$ python3 -q
>>> import numpy as np
>>> import numpy.linalg as la
>>> np.set_printoptions(precision=2, suppress=True, linewidth=160, sign=" ")
>>> def tidy(a):
...     return np.round(a, 2) + 0
... 
>>> E = np.load("case17.npy")
>>> print(E)
[[ 0  2]
 [-2  0]]
>>> W1 = np.array([[-2, -3, 3, -3, 1], [-2, -1, 1, -1, 3]])
>>> coef = np.array([-6, -3, 3, 4, 8])
>>> hid = np.maximum(E @ W1 + coef, 0)
>>> print(la.matrix_rank(hid))
2
>>> print((hid > 0).mean(axis=0))
[ 0.   0.5  0.5  1.   1. ]
>>> C = np.array([[-5, 3, -5], [-2, -2, 5], [-2, -5, 5], [5, 0, 4], [-2, -4, -3]])
>>> print(W1 @ C)
[[ -7 -19  -5]
 [ -1 -21  -3]]
>>> O, R = la.qr(E)
>>> print(np.trace(O @ O.T))
2.0
>>> print(O.shape, R.shape)
(2, 2) (2, 2)
>>> print(np.allclose(R.T @ R, E.T @ E))
True
>>> print(np.abs(np.diag(R)))
[ 2.  2.]
>>> print(R)
[[-2.  0.]
 [ 0.  2.]]
>>> print(O.T @ O)
[[ 1.  0.]
 [ 0.  1.]]
>>> F = np.array([[-2, 5, -2, 0], [-3, 2, 5, 0], [5, 2, 4, 0], [0, 0, 0, -3]])
>>> r0, g = F[1], F[0]
>>> print(r0 @ g)
6
>>> p = (r0 @ g) / (r0 @ r0) * r0
>>> print(tidy(la.norm(r0 + g) ** 2 + la.norm(r0 - g) ** 2))
142.0
>>> print(tidy(p))
[-0.47  0.32  0.79  0.  ]
>>> print(la.matrix_rank(np.outer(r0, g)))
1
>>> print(F @ F)
[[-21  -4  21   0]
 [ 25  -1  36   0]
 [  4  37  16   0]
 [  0   0   0   9]]
>>> print((F != 0).astype(int))
[[ 1  1  1  0]
 [ 1  1  1  0]
 [ 1  1  1  0]
 [ 0  0  0  1]]
